% python3 -q
>>> import numpy as np
>>> np.set_printoptions(precision=2, suppress=True, linewidth=120)
>>> tidy = lambda a: np.round(a, 2) + 0
>>> J = np.loadtxt("mat.csv", delimiter=",")
>>> J
array([[-4.,  2.,  0.,  0., -2.,  3.],
       [ 3.,  9.,  3., -3.,  1., -2.],
       [-3.,  3.,  9., -2., -2., -3.],
       [-1.,  2.,  2., -1., -3., -1.],
       [ 2.,  0.,  1., -2., -2.,  0.],
       [-3.,  3., -1.,  0., -1.,  7.]])
>>> cov = J.T @ J
>>> np.trace(cov), (J ** 2).sum()
(np.float64(364.0), np.float64(364.0))
>>> np.linalg.matrix_rank(cov)
np.int64(6)
>>> cov
array([[ 48.,  -1., -15.,  -6.,  19., -29.],
       [ -1., 107.,  55., -35., -10.,  -2.],
       [-15.,  55.,  96., -31., -22., -42.],
       [ -6., -35., -31.,  18.,   8.,  13.],
       [ 19., -10., -22.,   8.,  23.,  -6.],
       [-29.,  -2., -42.,  13.,  -6.,  72.]])
>>> tidy(np.linalg.svd(J, compute_uv=False) ** 2)
array([184.04,  97.09,  64.02,  12.98,   5.66,   0.2 ])
>>> other = np.linalg.inv(J)
>>> tidy(np.linalg.det(J) * other)
array([[-2674.,  -169.,  -125.,  1693.,  -468.,  1286.],
       [ -489.,   303.,  -186.,   921.,  -729.,   348.],
       [-1870.,  -292.,   556.,   754.,  -495.,  1064.],
       [-4901.,  -665.,  -130.,  4370., -3096.,  2479.],
       [ 1292.,   350.,   283., -2300.,   342.,  -661.],
       [-1019.,  -194.,   146.,   110.,    90.,  1042.]])
>>> tidy(J @ other)
array([[1., 0., 0., 0., 0., 0.],
       [0., 1., 0., 0., 0., 0.],
       [0., 0., 1., 0., 0., 0.],
       [0., 0., 0., 1., 0., 0.],
       [0., 0., 0., 0., 1., 0.],
       [0., 0., 0., 0., 0., 1.]])
>>> tidy(np.linalg.det(J) * np.linalg.det(other))
np.float64(1.0)
>>> tidy(np.linalg.inv(other))
array([[-4.,  2.,  0.,  0., -2.,  3.],
       [ 3.,  9.,  3., -3.,  1., -2.],
       [-3.,  3.,  9., -2., -2., -3.],
       [-1.,  2.,  2., -1., -3., -1.],
       [ 2.,  0.,  1., -2., -2.,  0.],
       [-3.,  3., -1.,  0., -1.,  7.]])
>>> u = np.array([0, 0, 0, 0, -1, -1])
>>> other = J + np.outer(u, np.eye(6)[5])
>>> other
array([[-4.,  2.,  0.,  0., -2.,  3.],
       [ 3.,  9.,  3., -3.,  1., -2.],
       [-3.,  3.,  9., -2., -2., -3.],
       [-1.,  2.,  2., -1., -3., -1.],
       [ 2.,  0.,  1., -2., -2., -1.],
       [-3.,  3., -1.,  0., -1.,  6.]])
>>> tidy(np.linalg.det(other) / np.linalg.det(J)), tidy(1 + np.linalg.solve(J, u)[5])
(np.float64(0.72), np.float64(0.72))
>>> cov = other.T @ other
>>> np.linalg.matrix_rank(cov)
np.int64(6)
>>> tidy(np.linalg.svd(other, compute_uv=False) ** 2)
array([184.72,  87.61,  63.5 ,  12.51,   3.46,   0.2 ])
>>> cov
array([[ 48.,  -1., -15.,  -6.,  19., -28.],
       [ -1., 107.,  55., -35., -10.,  -5.],
       [-15.,  55.,  96., -31., -22., -42.],
       [ -6., -35., -31.,  18.,   8.,  15.],
       [ 19., -10., -22.,   8.,  23.,  -3.],
       [-28.,  -5., -42.,  15.,  -3.,  60.]])
>>> np.trace(cov), (other ** 2).sum()
(np.float64(352.0), np.float64(352.0))
>>> (other @ other.T).shape
(6, 6)
>>> w1 = np.array([[1, 3, 5, 2, 0, 9],
...     [8, 0, 0, 5, 7, 6],
...     [0, 0, 2, 5, 9, 8],
...     [7, 3, 6, 6, 0, 2],
...     [7, 7, 6, 0, 3, 0],
...     [8, 9, 1, 0, 8, 4]])
>>> c = np.array([0, 0, 2, 0, 1, 2])
>>> hid = np.maximum(J @ w1 + c, 0)
>>> hid
array([[22.,  1.,  0.,  2., 33.,  0.],
       [45.,  0.,  9., 48., 78., 93.],
       [ 0.,  0.,  0., 42., 73., 49.],
       [ 0.,  0.,  0., 12., 16., 15.],
       [ 0.,  0.,  0.,  0.,  4., 24.],
       [70., 47.,  0.,  4., 66., 13.]])
>>> tidy((hid > 0).mean(axis=0))
array([0.5 , 0.33, 0.17, 0.83, 1.  , 0.83])
>>> basis = np.array([[2, 2], [0, 2], [-2, 0], [2, -1], [2, 2], [2, 0]])
>>> w1 @ basis
array([[14,  6],
       [52, 25],
       [40, 13],
       [18, 14],
       [ 8, 34],
       [38, 50]])
>>> hid @ basis
array([[114., 110.],
       [510., 198.],
       [328., 104.],
       [ 86.,  20.],
       [ 56.,   8.],
       [306., 362.]])
>>> (hid @ basis).round(6).argmax(axis=1)
array([0, 0, 0, 0, 0, 1])
>>> mat = np.load("w.npy")
>>> mat
array([[1, 1, 2, 0, 3, 2, 0],
       [2, 1, 1, 2, 3, 3, 2],
       [3, 0, 3, 0, 3, 3, 0],
       [0, 2, 3, 2, 1, 0, 3],
       [2, 3, 0, 0, 0, 0, 2],
       [3, 3, 2, 3, 3, 1, 3],
       [3, 0, 3, 3, 3, 1, 2],
       [2, 1, 3, 3, 2, 0, 0],
       [2, 3, 1, 2, 3, 1, 0]])
>>> x = np.array([4, 5, 5, 3, 4, 0, 0])
>>> y = mat @ x
>>> try:
...     np.linalg.solve(mat, y)
... except np.linalg.LinAlgError as e:
...     print(repr(e))
... 
LinAlgError('Last 2 dimensions of the array must be square')
>>> tidy(np.linalg.pinv(mat) @ mat)
array([[1., 0., 0., 0., 0., 0., 0.],
       [0., 1., 0., 0., 0., 0., 0.],
       [0., 0., 1., 0., 0., 0., 0.],
       [0., 0., 0., 1., 0., 0., 0.],
       [0., 0., 0., 0., 1., 0., 0.],
       [0., 0., 0., 0., 0., 1., 0.],
       [0., 0., 0., 0., 0., 0., 1.]])
>>> y
array([31, 36, 39, 35, 23, 58, 48, 45, 46])
>>> tidy(np.linalg.solve(mat.T @ mat, mat.T @ y))
array([4., 5., 5., 3., 4., 0., 0.])
>>> rng = np.random.default_rng(276953)
>>> y = y + 0.1 * rng.normal(size=9)
>>> tidy(y)
array([31.18, 35.95, 39.09, 34.95, 23.  , 57.92, 48.01, 45.04, 45.91])
>>> c, *_ = np.linalg.lstsq(mat, y)
>>> tidy(c)
array([ 4.  ,  4.99,  5.03,  2.94,  4.04, -0.04,  0.  ])
>>> [round(float(np.linalg.norm(np.linalg.solve(mat.T @ mat + lam * np.eye(7), mat.T @ y))), 2) for lam in (0, 1, 10, 100)]
[9.55, 9.3, 8.34, 5.77]
